$ python -q
>>> import numpy as np
>>> np.set_printoptions(precision=3, suppress=True, linewidth=120)
>>> r0 = np.array([1, 1, 3, 0, 1, 2])
>>> rng = np.random.default_rng(4003)
>>> arr = np.outer(rng.normal(size=21), r0) + 0.3 * rng.normal(size=(21, 6))
>>> arr
array([[ 1.677,  1.946,  4.954,  0.231,  1.495,  3.13 ],
       [ 0.992,  1.476,  2.78 ,  0.078,  1.425,  2.175],
       [ 0.442,  0.275,  1.343, -0.125,  0.38 ,  0.699],
       [-0.413, -0.679, -1.994, -0.36 , -1.115, -1.046],
       [-0.445, -0.761, -1.502, -0.289, -0.144, -0.974],
       [-1.298, -0.884, -3.45 , -0.109, -1.536, -2.74 ],
       [ 0.929,  0.442,  2.432, -0.51 ,  1.186,  2.174],
       [ 0.818,  1.314,  3.706, -0.341,  1.246,  2.762],
       [-0.898, -0.675, -1.947, -0.146, -0.901, -1.373],
       [-0.758, -0.124, -2.253, -0.202, -0.626, -1.472],
       [ 0.288, -0.224,  0.58 , -0.097,  0.14 ,  0.265],
       [-0.574, -0.775, -1.4  ,  0.299, -0.28 , -0.68 ],
       [ 0.556,  0.993,  2.47 ,  0.631,  0.7  ,  1.26 ],
       [ 0.646,  0.887,  1.675,  0.845,  0.305,  1.546],
       [-1.292, -1.047, -2.413, -0.417, -0.834, -1.554],
       [-0.013, -0.223,  0.397, -0.17 ,  0.336, -0.07 ],
       [ 0.809,  0.449,  1.654,  0.352,  0.491,  1.177],
       [-1.787, -2.074, -6.228, -0.144, -1.753, -3.646],
       [ 0.332,  0.627,  1.341, -0.131,  0.509,  0.87 ],
       [ 0.138, -0.417,  0.25 , -0.244,  0.176, -0.539],
       [-0.928, -1.562, -4.096, -0.277, -1.555, -2.479]])
>>> dist = np.linalg.norm(arr[:, None] - arr[None], axis=-1)
>>> (dist + 1e9 * np.eye(21)).round(6).argmin(axis=1)
array([ 7,  7, 18,  8, 11, 20,  1,  1,  3,  8, 15,  4, 13, 16,  8, 10, 13, 20,  2, 15,  5])
>>> Y = np.c_[arr[:, :3] @ np.array([[3, 1, 0], [-2, 2, 3], [-2, 3, -2]]), np.array([2, 1, 1, 1, 2, 3, 0, 2, 1, 0, 3, 3, 2, 2, 1, 3, 3, 1, 2, 2, 2])]
>>> Y
array([[ -8.769,  20.432,  -4.071,   2.   ],
       [ -5.535,  12.283,  -1.132,   1.   ],
       [ -1.913,   5.022,  -1.86 ,   1.   ],
       [  4.107,  -7.752,   1.951,   1.   ],
       [  3.19 ,  -6.472,   0.721,   2.   ],
       [  4.774, -13.417,   4.248,   3.   ],
       [ -2.962,   9.109,  -3.538,   0.   ],
       [ -7.584,  14.563,  -3.47 ,   2.   ],
       [  2.55 ,  -8.088,   1.868,   1.   ],
       [  2.483,  -7.766,   4.133,   0.   ],
       [  0.15 ,   1.581,  -1.833,   3.   ],
       [  2.629,  -6.324,   0.473,   3.   ],
       [ -5.259,   9.952,  -1.96 ,   2.   ],
       [ -3.187,   7.445,  -0.688,   2.   ],
       [  3.043, -10.625,   1.684,   1.   ],
       [ -0.386,   0.732,  -1.465,   3.   ],
       [ -1.78 ,   6.67 ,  -1.961,   3.   ],
       [ 11.241, -24.618,   6.233,   1.   ],
       [ -2.939,   5.61 ,  -0.801,   2.   ],
       [  0.747,   0.053,  -1.749,   2.   ],
       [  8.53 , -16.339,   3.506,   2.   ]])
>>> np.linalg.norm(np.linalg.qr(arr)[0].T @ Y, axis=0) ** 2 / ((Y ** 2).sum(axis=0) + 1e-12)
array([1.   , 1.   , 1.   , 0.062])
>>> np.linalg.matrix_rank(np.c_[arr, Y])
np.int64(7)
